>>> import numpy as np
>>> np.set_printoptions(precision=4, suppress=True, linewidth=200, floatmode="fixed")
>>> K = np.load("run17.npy")
>>> K
array([[ -2,  -2,  -8,  -2, -10],
       [  1,   1,   4,   1,   5],
       [ -3,  -3, -12,  -3, -15],
       [  3,   3,  12,   3,  15]])
>>> # rank 1
>>> K @ np.linalg.pinv(K) @ K
array([[ -2.0000,  -2.0000,  -8.0000,  -2.0000, -10.0000],
       [  1.0000,   1.0000,   4.0000,   1.0000,   5.0000],
       [ -3.0000,  -3.0000, -12.0000,  -3.0000, -15.0000],
       [  3.0000,   3.0000,  12.0000,   3.0000,  15.0000]])
>>> round(np.trace(np.linalg.pinv(K) @ K), 4)
np.float64(1.0)
>>> np.unique(K.round(6), axis=0).shape
(4, 5)
>>> np.allclose(K[:-1].T @ np.linalg.lstsq(K[:-1].T, K[-1])[0], K[-1])
True
>>> left, sv, Vh = np.linalg.svd(K)
>>> evecs = Vh[:(sv > 1e-8).sum()]
>>> rng = np.random.default_rng(770)
>>> vec = K[1] + 3 * K[0] + rng.integers(2) * np.eye(5)[2]
>>> vec
array([ -5.0000,  -5.0000, -19.0000,  -5.0000, -25.0000])
>>> np.round(np.linalg.norm(vec - evecs.T @ evecs @ vec), 4)
np.float64(0.7977)
>>> evecs.T @ evecs
array([[0.0227, 0.0227, 0.0909, 0.0227, 0.1136],
       [0.0227, 0.0227, 0.0909, 0.0227, 0.1136],
       [0.0909, 0.0909, 0.3636, 0.0909, 0.4545],
       [0.0227, 0.0227, 0.0909, 0.0227, 0.1136],
       [0.1136, 0.1136, 0.4545, 0.1136, 0.5682]])
>>> np.diag(evecs.T @ evecs)
array([0.0227, 0.0227, 0.3636, 0.0227, 0.5682])
>>> np.linalg.matrix_rank(np.vstack([K, vec]))
np.int64(2)
>>> r = np.linalg.matrix_rank(K)
>>> r
np.int64(1)
>>> N = np.linalg.svd(K)[2][r:].T
>>> np.linalg.matrix_rank(K.T @ K), np.linalg.matrix_rank(K @ K.T)
(np.int64(1), np.int64(1))
>>> [int(np.linalg.matrix_rank(np.delete(K, i, axis=0))) for i in range(4)]
[1, 1, 1, 1]
>>> O, _ = np.linalg.qr(np.array([[-1.5, 0.9, 0.3, 0.7],
...     [0.3, 0.2, 1.3, -1.3],
...     [1.1, -1.1, 0.4, 0.7],
...     [-0.2, 1.7, 1.0, 0.5]]))
>>> vals = np.array([-4, 5, 4, -4])
>>> feats = O @ np.diag(vals) @ O.T
>>> feats
array([[-1.9892,  2.4946,  1.7440, -1.7470],
       [ 2.4946,  1.5176,  2.2210,  1.7826],
       [ 1.7440,  2.2210, -2.4861, -1.4216],
       [-1.7470,  1.7826, -1.4216,  3.9577]])
>>> f = np.array([9, 0, 3, 4])
>>> Y = feats + np.outer(f, np.eye(4)[3])
>>> np.round(np.linalg.det(Y) / np.linalg.det(feats), 4), round(float(1 + np.linalg.solve(feats, f)[3]), 4)
(np.float64(0.5542), 0.5542)
>>> np.linalg.matrix_rank(Y - feats)
np.int64(1)
>>> F = np.load("sample14.npy")
>>> F
array([[  3.0000,   0.0000,   0.0000,   0.0000,   0.0000],
       [  0.0000,  19.0000,  16.0000, -16.0000, -20.0000],
       [  0.0000,  16.0000,  19.0000, -16.0000, -20.0000],
       [  0.0000, -16.0000, -16.0000,  19.0000,  20.0000],
       [  0.0000, -20.0000, -20.0000,  20.0000,  28.0000]])
>>> # splits into 2 blocks
>>> hat = np.triu(np.array([[2, 0, 2, 0, 1],
...     [0, 0, 0, 0, 2],
...     [0, 1, 2, 1, 2],
...     [1, 1, 1, 1, 1],
...     [1, 2, 0, 0, 1]]), 1) + np.eye(5)
>>> Y = hat @ F @ np.linalg.inv(hat)
>>> np.poly(Y)
array([    1.0000,   -88.0000,   966.0000, -4212.0000,  8289.0000, -6156.0000])
>>> round(float(np.linalg.det(Y)), 4)
6156.0
>>> hat @ F - F @ hat
array([[  0.0000,  12.0000,  12.0000, -12.0000, -15.0000],
       [  0.0000, -40.0000, -40.0000,  24.0000,   2.0000],
       [  0.0000, -56.0000, -56.0000,  40.0000,  22.0000],
       [  0.0000, -20.0000, -20.0000,  36.0000,  73.0000],
       [  0.0000,   0.0000,   0.0000,  20.0000,  60.0000]])
>>> np.trace(Y), np.trace(F)
(np.float64(88.0), np.float64(88.0))
>>> m1 = np.load("a.npy")
>>> m1
array([[ 0,  0,  0,  2,  4, -6],
       [ 0,  0,  0,  0, -4,  4],
       [ 0,  0,  0,  4, -4,  4],
       [-3, -6,  9,  2,  4, -6],
       [ 0,  6, -6,  0, -4,  4],
       [-6,  6, -6,  4, -4,  4]])
>>> O, evecs = np.linalg.qr(m1[:, :4])[0], np.linalg.qr(m1[:, 4:])[0]
>>> sv = np.linalg.svd(O.T @ evecs, compute_uv=False)
>>> sv
array([0.8944, 0.7071])
>>> np.degrees(np.arccos(sv.clip(0, 1)))
array([26.5651, 45.0000])
>>> Y = np.linalg.inv(m1)
>>> (np.abs(Y) > 1e-9).astype(int)
array([[0, 1, 1, 0, 1, 1],
       [1, 1, 1, 1, 1, 1],
       [1, 1, 1, 1, 1, 1],
       [0, 1, 1, 0, 0, 0],
       [1, 1, 1, 0, 0, 0],
       [1, 1, 1, 0, 0, 0]])
>>> round(float(np.linalg.slogdet(m1)[0]), 4)
1.0
>>> np.round(np.linalg.det(m1) * Y, 4) + 0
array([[    0.0000,  -576.0000,   576.0000,     0.0000,   576.0000,  -576.0000],
       [-1152.0000, -2304.0000,   576.0000,  1152.0000,  2304.0000,  -576.0000],
       [-1152.0000, -1728.0000,   576.0000,  1152.0000,  1728.0000,  -576.0000],
       [    0.0000,  -864.0000,   864.0000,     0.0000,     0.0000,     0.0000],
       [-1728.0000, -3456.0000,   864.0000,     0.0000,     0.0000,     0.0000],
       [-1728.0000, -2592.0000,   864.0000,     0.0000,     0.0000,     0.0000]])
>>> W0 = np.array([[-2.0, 1.0, 1.0], [1.0, -2.0, 1.0], [1.0, 1.0, -2.0]])
>>> W0
array([[-2.0000,  1.0000,  1.0000],
       [ 1.0000, -2.0000,  1.0000],
       [ 1.0000,  1.0000, -2.0000]])
>>> # null space of dimension 1
>>> vals, evecs = np.linalg.eigh(W0)
>>> vec = np.array([3, -2, -2])
>>> np.round(vec @ W0 @ vec / (vec @ vec), 4), vals[0], np.round(vals[-1], 4)
(np.float64(-2.9412), np.float64(-3.0), np.float64(0.0))
>>> vec @ W0 @ vec
np.float64(-50.0)
>>> X = np.load("layer3.npy")
>>> X
array([[5.0000, 1.0000, 0.0000],
       [0.0000, 5.0000, 1.0000],
       [0.0000, 0.0000, 5.0000]])
>>> Y = X + rng.integers(-2, 3, (3, 2)) @ rng.integers(-2, 3, (2, 3))
>>> Y
array([[ 7.0000,  4.0000, -5.0000],
       [ 0.0000,  7.0000, -1.0000],
       [ 2.0000,  1.0000,  2.0000]])
>>> np.round(np.linalg.svd(Y - X, compute_uv=False), 4) + 0
array([7.5826, 1.5826, 0.0000])
>>> np.abs(Y - X).sum(axis=1)
array([10.0000,  4.0000,  6.0000])
>>> A = np.loadtxt("arr.csv", delimiter=",")
>>> A
array([[  2.0000,   1.0000,   1.0000,  -2.0000],
       [ -1.0000,   4.0000,  -2.0000,  -5.0000],
       [ -3.0000,   7.0000,  -1.0000,  -3.0000],
       [ -2.0000,   8.0000,  -4.0000,  -1.0000],
       [ -1.0000,   5.0000,  -6.0000,  -2.0000],
       [  1.0000,   3.0000,  -5.0000,  -4.0000],
       [  0.0000,   4.0000,  -3.0000,  -3.0000],
       [ -3.0000,   5.0000,  -6.0000,  -3.0000],
       [ -2.0000,   4.0000,  -9.0000,  -6.0000],
       [ -2.0000,   5.0000, -10.0000,  -8.0000],
       [ -4.0000,   4.0000, -10.0000,  -8.0000],
       [ -3.0000,   6.0000, -11.0000,  -5.0000],
       [ -4.0000,   5.0000, -13.0000,  -8.0000],
       [ -5.0000,   4.0000, -13.0000, -10.0000],
       [ -4.0000,   3.0000, -16.0000, -11.0000],
       [ -1.0000,   4.0000, -15.0000, -14.0000],
       [ -4.0000,   7.0000, -13.0000, -15.0000]])
>>> D = np.linalg.norm(A[:, None] - A[None], axis=-1)
>>> D[:5, :5]
array([[0.0000, 6.0000, 8.1240, 9.5394, 8.6023],
       [6.0000, 0.0000, 4.2426, 6.0828, 5.0990],
       [8.1240, 4.2426, 0.0000, 3.8730, 5.8310],
       [9.5394, 6.0828, 3.8730, 0.0000, 3.8730],
       [8.6023, 5.0990, 5.8310, 3.8730, 0.0000]])
>>> D[7]
array([ 9.5394,  5.0000,  5.3852,  4.2426,  2.2361,  4.6904,  4.3589,  0.0000,  4.4721,  6.4807,  6.5574,  5.4772,  8.6603, 10.1489, 13.0000, 14.3875, 14.0712])
>>> D[7].round(6).argsort(kind="stable")[:4]
array([7, 4, 3, 6])
>>> (D + 1e9 * np.eye(17)).round(6).argmin(axis=1)
array([ 6,  6,  3,  2,  7,  6,  1,  4,  9, 10,  9,  8, 13, 12, 13, 14, 15])
>>> np.linalg.matrix_rank(D ** 2)
np.int64(6)
>>> np.flatnonzero(D[7] < D.mean() / 2)
array([3, 4, 7])
>>> cov = np.cov(A, rowvar=False)
>>> cov
array([[ 3.7353, -1.5441,  6.5625,  4.0809],
       [-1.5441,  2.8676, -0.5625,  0.1176],
       [ 6.5625, -0.5625, 26.8750, 18.3750],
       [ 4.0809,  0.1176, 18.3750, 17.8676]])
>>> cov.shape
(4, 4)
>>> np.argsort(-A.std(axis=0).round(6), kind="stable")
array([2, 3, 0, 1])
>>> np.argwhere(np.triu(np.abs(np.corrcoef(A.T)) > 0.8, 1))
array([[2, 3]])
